$ python -q
>>> import numpy as np
>>> import numpy.linalg as la
>>> np.set_printoptions(precision=2, suppress=True, linewidth=100, sign=" ")
>>> rd = lambda a: np.round(a, 2) + 0
>>> J = np.diag(np.array([0, 4, 4, -4, -5, -2, 5, -5, 3, 1, 4]))
>>> print(J)
[[ 0  0  0  0  0  0  0  0  0  0  0]
 [ 0  4  0  0  0  0  0  0  0  0  0]
 [ 0  0  4  0  0  0  0  0  0  0  0]
 [ 0  0  0 -4  0  0  0  0  0  0  0]
 [ 0  0  0  0 -5  0  0  0  0  0  0]
 [ 0  0  0  0  0 -2  0  0  0  0  0]
 [ 0  0  0  0  0  0  5  0  0  0  0]
 [ 0  0  0  0  0  0  0 -5  0  0  0]
 [ 0  0  0  0  0  0  0  0  3  0  0]
 [ 0  0  0  0  0  0  0  0  0  1  0]
 [ 0  0  0  0  0  0  0  0  0  0  4]]
>>> U, sig, Vh = la.svd(J)
>>> evecs = Vh[:(sig > 1e-8).sum()]
>>> rng = np.random.default_rng(789)
>>> x0 = J[1] + 2 * J[0] + rng.integers(2) * np.eye(11)[4]
>>> x0
array([ 0.,  4.,  0.,  0.,  1.,  0.,  0.,  0.,  0.,  0.,  0.])
>>> evecs.T @ evecs
array([[ 0.,  0.,  0.,  0.,  0.,  0.,  0.,  0.,  0.,  0.,  0.],
       [ 0.,  1.,  0.,  0.,  0.,  0.,  0.,  0.,  0.,  0.,  0.],
       [ 0.,  0.,  1.,  0.,  0.,  0.,  0.,  0.,  0.,  0.,  0.],
       [ 0.,  0.,  0.,  1.,  0.,  0.,  0.,  0.,  0.,  0.,  0.],
       [ 0.,  0.,  0.,  0.,  1.,  0.,  0.,  0.,  0.,  0.,  0.],
       [ 0.,  0.,  0.,  0.,  0.,  1.,  0.,  0.,  0.,  0.,  0.],
       [ 0.,  0.,  0.,  0.,  0.,  0.,  1.,  0.,  0.,  0.,  0.],
       [ 0.,  0.,  0.,  0.,  0.,  0.,  0.,  1.,  0.,  0.,  0.],
       [ 0.,  0.,  0.,  0.,  0.,  0.,  0.,  0.,  1.,  0.,  0.],
       [ 0.,  0.,  0.,  0.,  0.,  0.,  0.,  0.,  0.,  1.,  0.],
       [ 0.,  0.,  0.,  0.,  0.,  0.,  0.,  0.,  0.,  0.,  1.]])
>>> rd(la.eigvalsh(J).min())
np.float64(-5.0)
>>> U, sig, Vh = la.svd(J)
>>> sig
array([ 5.,  5.,  5.,  4.,  4.,  4.,  4.,  3.,  2.,  1.,  0.])
>>> print(np.argmax(sig[:-1] / (sig[1:] + 1e-6)) + 1)
10
>>> other = U[:, :10] @ np.diag(sig[:10]) @ Vh[:10]
>>> print(la.matrix_rank(J, rtol=0.05))
10
>>> other
array([[ 0.,  0.,  0.,  0.,  0.,  0.,  0.,  0.,  0.,  0.,  0.],
       [ 0.,  4.,  0.,  0.,  0.,  0.,  0.,  0.,  0.,  0.,  0.],
       [ 0.,  0.,  4.,  0.,  0.,  0.,  0.,  0.,  0.,  0.,  0.],
       [ 0.,  0.,  0., -4.,  0.,  0.,  0.,  0.,  0.,  0.,  0.],
       [ 0.,  0.,  0.,  0., -5.,  0.,  0.,  0.,  0.,  0.,  0.],
       [ 0.,  0.,  0.,  0.,  0., -2.,  0.,  0.,  0.,  0.,  0.],
       [ 0.,  0.,  0.,  0.,  0.,  0.,  5.,  0.,  0.,  0.,  0.],
       [ 0.,  0.,  0.,  0.,  0.,  0.,  0., -5.,  0.,  0.,  0.],
       [ 0.,  0.,  0.,  0.,  0.,  0.,  0.,  0.,  3.,  0.,  0.],
       [ 0.,  0.,  0.,  0.,  0.,  0.,  0.,  0.,  0.,  1.,  0.],
       [ 0.,  0.,  0.,  0.,  0.,  0.,  0.,  0.,  0.,  0.,  4.]])
>>> rd(np.sort(np.abs(la.eigvals(J))))
array([ 0.,  1.,  2.,  3.,  4.,  4.,  4.,  4.,  5.,  5.,  5.])
>>> np.allclose(J, J.T)
True
>>> la.matrix_power(J, 4)
array([[   0,    0,    0,    0,    0,    0,    0,    0,    0,    0,    0],
       [   0,  256,    0,    0,    0,    0,    0,    0,    0,    0,    0],
       [   0,    0,  256,    0,    0,    0,    0,    0,    0,    0,    0],
       [   0,    0,    0,  256,    0,    0,    0,    0,    0,    0,    0],
       [   0,    0,    0,    0,  625,    0,    0,    0,    0,    0,    0],
       [   0,    0,    0,    0,    0,   16,    0,    0,    0,    0,    0],
       [   0,    0,    0,    0,    0,    0,  625,    0,    0,    0,    0],
       [   0,    0,    0,    0,    0,    0,    0,  625,    0,    0,    0],
       [   0,    0,    0,    0,    0,    0,    0,    0,   81,    0,    0],
       [   0,    0,    0,    0,    0,    0,    0,    0,    0,    1,    0],
       [   0,    0,    0,    0,    0,    0,    0,    0,    0,    0,  256]])
>>> arr = np.load("sample16.npy")
>>> arr
array([[ 1,  1, -1, -1, -1, -1,  1,  1],
       [ 1,  1, -1, -1,  1,  1, -1, -1],
       [ 1, -1,  1, -1,  1, -1,  1, -1],
       [ 1,  1,  1,  1,  1,  1,  1,  1],
       [ 1,  1,  1,  1, -1, -1, -1, -1],
       [ 1, -1,  1, -1, -1,  1, -1,  1],
       [ 1, -1, -1,  1,  1, -1, -1,  1],
       [ 1, -1, -1,  1, -1,  1,  1, -1]])
>>> rd(la.det(arr))
np.float64(-4096.0)
>>> np.allclose(arr @ arr.T, arr.T @ arr)
True
>>> rd(np.sort(np.abs(la.eigvals(arr))))
array([ 2.83,  2.83,  2.83,  2.83,  2.83,  2.83,  2.83,  2.83])
>>> np.trace(arr)
np.int64(2)
>>> M = np.loadtxt("w.csv", delimiter=",")
>>> rd(M)
array([[-0.32,  0.37, -0.56,  0.2 , -0.16,  0.19, -0.22,  0.3 , -0.26,  0.37, -0.03],
       [-0.14, -0.22, -0.1 , -0.81, -0.33, -0.08,  0.22,  0.05, -0.12,  0.3 ,  0.01],
       [-0.42,  0.1 , -0.28, -0.16,  0.2 , -0.31, -0.28, -0.57,  0.11, -0.16,  0.36],
       [ 0.  ,  0.33, -0.01, -0.25,  0.16,  0.78,  0.23, -0.32, -0.07, -0.19, -0.01],
       [ 0.14, -0.35, -0.02, -0.09, -0.36,  0.4 , -0.66,  0.07,  0.22, -0.16,  0.2 ],
       [ 0.37,  0.17,  0.24, -0.12,  0.08, -0.1 , -0.46, -0.36, -0.47,  0.34, -0.25],
       [ 0.  ,  0.57,  0.16, -0.4 ,  0.1 , -0.19, -0.27,  0.44,  0.2 , -0.35, -0.16],
       [-0.23,  0.05,  0.42, -0.02,  0.33,  0.18, -0.09,  0.11,  0.4 ,  0.62,  0.25],
       [-0.23, -0.46, -0.2 , -0.13,  0.58,  0.11, -0.18,  0.14, -0.05, -0.07, -0.52],
       [-0.14,  0.11, -0.02,  0.09, -0.37, -0.02,  0.  , -0.35,  0.53,  0.13, -0.63],
       [-0.65, -0.06,  0.54,  0.12, -0.26,  0.06, -0.07,  0.  , -0.38, -0.21, -0.09]])
>>> # keeps lengths
>>> labels = rng.permutation(8)
>>> labels
array([ 4,  7,  6,  2,  0,  1,  5,  3])
>>> other = arr[labels][:, labels]
>>> rd(np.sort(np.abs(la.eigvals(other))))
array([ 2.83,  2.83,  2.83,  2.83,  2.83,  2.83,  2.83,  2.83])
>>> print(rd(la.det(other)), rd(la.det(arr[labels])))
-4096.0 -4096.0
>>> labels = rng.permutation(11)
>>> labels
array([  1,   5,   6,  10,   4,   0,   9,   2,   7,   8,   3])
>>> other = M[labels][:, labels]
>>> print(np.allclose(other, M))
False
>>> rd(np.trace(other))
np.float64(-1.68)
>>> rd(other)
array([[-0.22, -0.08,  0.22,  0.01, -0.33, -0.14,  0.3 , -0.1 ,  0.05, -0.12, -0.81],
       [ 0.17, -0.1 , -0.46, -0.25,  0.08,  0.37,  0.34,  0.24, -0.36, -0.47, -0.12],
       [ 0.57, -0.19, -0.27, -0.16,  0.1 ,  0.  , -0.35,  0.16,  0.44,  0.2 , -0.4 ],
       [-0.06,  0.06, -0.07, -0.09, -0.26, -0.65, -0.21,  0.54,  0.  , -0.38,  0.12],
       [-0.35,  0.4 , -0.66,  0.2 , -0.36,  0.14, -0.16, -0.02,  0.07,  0.22, -0.09],
       [ 0.37,  0.19, -0.22, -0.03, -0.16, -0.32,  0.37, -0.56,  0.3 , -0.26,  0.2 ],
       [ 0.11, -0.02,  0.  , -0.63, -0.37, -0.14,  0.13, -0.02, -0.35,  0.53,  0.09],
       [ 0.1 , -0.31, -0.28,  0.36,  0.2 , -0.42, -0.16, -0.28, -0.57,  0.11, -0.16],
       [ 0.05,  0.18, -0.09,  0.25,  0.33, -0.23,  0.62,  0.42,  0.11,  0.4 , -0.02],
       [-0.46,  0.11, -0.18, -0.52,  0.58, -0.23, -0.07, -0.2 ,  0.14, -0.05, -0.13],
       [ 0.33,  0.78,  0.23, -0.01,  0.16,  0.  , -0.19, -0.01, -0.32, -0.07, -0.25]])
>>> other = M / la.norm(M, axis=1, keepdims=True)
>>> C2 = other @ other.T
>>> rd(C2[10])
array([ 0.,  0.,  0.,  0.,  0.,  0.,  0.,  0.,  0.,  0.,  1.])
>>> rd(la.norm(other, axis=1))
array([ 1.,  1.,  1.,  1.,  1.,  1.,  1.,  1.,  1.,  1.,  1.])
>>> print((C2 - 2 * np.eye(11)).round(6).argmax(axis=1))
[ 1  0  0  0  0  0  0  0  0  0  0]
>>> other = la.inv(M)
>>> print(rd(la.det(M) * la.det(other)))
1.0
>>> rd(la.det(M) * other)
array([[-0.32, -0.14, -0.42,  0.  ,  0.14,  0.37,  0.  , -0.23, -0.23, -0.14, -0.65],
       [ 0.37, -0.22,  0.1 ,  0.33, -0.35,  0.17,  0.57,  0.05, -0.46,  0.11, -0.06],
       [-0.56, -0.1 , -0.28, -0.01, -0.02,  0.24,  0.16,  0.42, -0.2 , -0.02,  0.54],
       [ 0.2 , -0.81, -0.16, -0.25, -0.09, -0.12, -0.4 , -0.02, -0.13,  0.09,  0.12],
       [-0.16, -0.33,  0.2 ,  0.16, -0.36,  0.08,  0.1 ,  0.33,  0.58, -0.37, -0.26],
       [ 0.19, -0.08, -0.31,  0.78,  0.4 , -0.1 , -0.19,  0.18,  0.11, -0.02,  0.06],
       [-0.22,  0.22, -0.28,  0.23, -0.66, -0.46, -0.27, -0.09, -0.18,  0.  , -0.07],
       [ 0.3 ,  0.05, -0.57, -0.32,  0.07, -0.36,  0.44,  0.11,  0.14, -0.35,  0.  ],
       [-0.26, -0.12,  0.11, -0.07,  0.22, -0.47,  0.2 ,  0.4 , -0.05,  0.53, -0.38],
       [ 0.37,  0.3 , -0.16, -0.19, -0.16,  0.34, -0.35,  0.62, -0.07,  0.13, -0.21],
       [-0.03,  0.01,  0.36, -0.01,  0.2 , -0.25, -0.16,  0.25, -0.52, -0.63, -0.09]])
>>> x0 = np.array([-2, -3, 1, -2, 3, 1, 3, 3, 1, -1, -3])
>>> rd(la.det(M))
np.float64(1.0)
>>> 11 - la.matrix_rank(M - np.eye(11), tol=1e-8)
np.int64(1)
>>> rd(la.norm(x0)), rd(la.norm(M @ x0))
(np.float64(7.55), np.float64(7.55))
>>> rd(np.sort(np.abs(np.degrees(np.angle(la.eigvals(M))))))
array([   0.  ,   42.44,   42.44,   83.79,   83.79,  110.04,  110.04,  148.08,  148.08,  174.39,
        174.39])
>>> print(rd(M.T @ (M @ x0)))
[-2. -3.  1. -2.  3.  1.  3.  3.  1. -1. -3.]
>>> m1 = np.load("arr.npy")
>>> m1
array([[18, -1,  1,  0, -3],
       [ 0, -2, -3,  3,  2],
       [ 2,  3,  0,  1, -2],
       [ 1, -2,  3,  7,  2],
       [-1,  3, -2, -2, 12]])
>>> r0, r1 = m1[4], m1[1]
>>> r0 @ r0
np.int64(162)
>>> r0 @ r1
np.int64(18)
>>> p = (r0 @ r1) / (r0 @ r0) * r0
>>> print(np.outer(r0, r1))
[[  0   2   3  -3  -2]
 [  0  -6  -9   9   6]
 [  0   4   6  -6  -4]
 [  0   4   6  -6  -4]
 [  0 -24 -36  36  24]]
>>> rd(la.norm(r0 + r1) ** 2 + la.norm(r0 - r1) ** 2)
np.float64(376.0)
>>> print(rd((r1 - p) @ r0))
0.0
>>> rd(p)
array([-0.11,  0.33, -0.22, -0.22,  1.33])
>>> print(la.matrix_rank(np.outer(r0, r1)))
1
>>> np.allclose(m1 @ m1.T, m1.T @ m1)
False
>>> m1 @ m1
array([[329, -22,  27,   4, -94],
       [ -5,  -5,  11,   8,  32],
       [ 39, -16,   0,  20, -22],
       [ 29,   4,  24,  42,  25],
       [-36,  29, -40, -31, 153]])
>>> (m1 - m1.T) / 2
array([[ 0. , -0.5, -0.5, -0.5, -1. ],
       [ 0.5,  0. , -3. ,  2.5, -0.5],
       [ 0.5,  3. ,  0. , -1. ,  0. ],
       [ 0.5, -2.5,  1. ,  0. ,  2. ],
       [ 1. ,  0.5,  0. , -2. ,  0. ]])
>>> rd(np.abs(la.eigvals(m1)).max())
np.float64(18.82)
>>> (m1 + m1.T) / 2
array([[18. , -0.5,  1.5,  0.5, -2. ],
       [-0.5, -2. ,  0. ,  0.5,  2.5],
       [ 1.5,  0. ,  0. ,  2. , -2. ],
       [ 0.5,  0.5,  2. ,  7. ,  0. ],
       [-2. ,  2.5, -2. ,  0. , 12. ]])
>>> np.allclose(m1, m1.T)
False
>>> rd(la.det(m1))
np.float64(26157.0)
>>> r0 = np.array([8, 6, 5])
>>> np.polyval(r0, J[2])
array([   5,    5,  157,    5,    5,    5,    5,    5,    5,    5,    5])
>>> X = np.load("a.npy")
>>> X
array([[ 0.33,  2.72,  0.69,  0.45, -3.24,  0.2 , -2.15, -3.5 ,  3.08],
       [ 0.39,  2.63, -0.13, -0.67, -1.82, -0.65, -0.98, -2.63,  1.12],
       [-0.33,  0.07,  1.1 ,  0.54, -0.5 , -0.14, -1.12, -0.24,  0.14],
       [ 0.52,  0.58, -1.22, -0.72,  1.12, -0.12,  1.32, -0.52, -0.11],
       [-0.22, -0.69,  0.93,  0.66, -0.68,  0.66, -1.43,  0.3 ,  0.45],
       [-0.7 , -3.11,  0.66,  0.67,  1.78,  0.65,  0.04,  3.1 , -2.2 ],
       [-0.13, -0.44,  0.67,  0.45, -0.34,  0.58, -0.91,  0.16,  0.38],
       [-0.76, -0.91,  0.9 ,  1.02,  0.49, -0.32,  0.47,  1.25, -0.21],
       [-0.56,  2.48, -0.23, -0.11, -1.14, -1.6 ,  1.66, -1.76,  0.81]])
>>> blk = np.stack([X, 5 * X, X[::-1]])
>>> blk.shape
(3, 9, 9)
>>> print(rd(la.det(blk)))
[     0.01  28563.32      0.01]
>>> rd(la.norm(blk, axis=(1, 2)))
array([ 11.55,  57.75,  11.55])
>>> print(la.matrix_rank(blk.reshape(3, -1)))
2
>>> rd(np.einsum("bij,cij->bc", blk, blk))
array([[  133.39,   666.97,    16.89],
       [  666.97,  3334.83,    84.43],
       [   16.89,    84.43,   133.39]])
>>> r0 = np.array([2, 0, 0, 2, 2, 2, 0, 0, 0])
>>> other = X + np.outer(r0, np.eye(9)[7])
>>> la.matrix_rank(other - X)
np.int64(1)
>>> other
array([[ 0.33,  2.72,  0.69,  0.45, -3.24,  0.2 , -2.15, -1.5 ,  3.08],
       [ 0.39,  2.63, -0.13, -0.67, -1.82, -0.65, -0.98, -2.63,  1.12],
       [-0.33,  0.07,  1.1 ,  0.54, -0.5 , -0.14, -1.12, -0.24,  0.14],
       [ 0.52,  0.58, -1.22, -0.72,  1.12, -0.12,  1.32,  1.48, -0.11],
       [-0.22, -0.69,  0.93,  0.66, -0.68,  0.66, -1.43,  2.3 ,  0.45],
       [-0.7 , -3.11,  0.66,  0.67,  1.78,  0.65,  0.04,  5.1 , -2.2 ],
       [-0.13, -0.44,  0.67,  0.45, -0.34,  0.58, -0.91,  0.16,  0.38],
       [-0.76, -0.91,  0.9 ,  1.02,  0.49, -0.32,  0.47,  1.25, -0.21],
       [-0.56,  2.48, -0.23, -0.11, -1.14, -1.6 ,  1.66, -1.76,  0.81]])
>>> feats = np.loadtxt("layer5.csv", delimiter=",")
>>> feats
array([[ 1.,  1.,  0.,  0.,  0.,  0.],
       [ 0., -2.,  0.,  0.,  0.,  0.],
       [-1.,  2.,  0.,  0.,  0.,  0.],
       [ 0.,  0.,  1.,  1.,  0.,  0.],
       [ 0.,  0.,  0., -2.,  0.,  0.],
       [ 0.,  0., -1.,  2.,  0.,  0.],
       [ 0.,  0.,  0.,  0.,  1.,  1.],
       [ 0.,  0.,  0.,  0.,  0., -2.],
       [ 0.,  0.,  0.,  0., -1.,  2.]])
>>> blk = np.stack([feats, 2 * feats, feats[::-1]])
>>> la.matrix_rank(blk.reshape(3, -1))
np.int64(2)
>>> blk.sum(axis=0)
array([[ 3.,  3.,  0.,  0., -1.,  2.],
       [ 0., -6.,  0.,  0.,  0., -2.],
       [-3.,  6.,  0.,  0.,  1.,  1.],
       [ 0.,  0.,  2.,  5.,  0.,  0.],
       [ 0.,  0.,  0., -8.,  0.,  0.],
       [ 0.,  0., -2.,  7.,  0.,  0.],
       [-1.,  2.,  0.,  0.,  3.,  3.],
       [ 0., -2.,  0.,  0.,  0., -6.],
       [ 1.,  1.,  0.,  0., -3.,  6.]])
>>> rd(la.norm(blk, axis=(1, 2)))
array([  5.74,  11.49,   5.74])
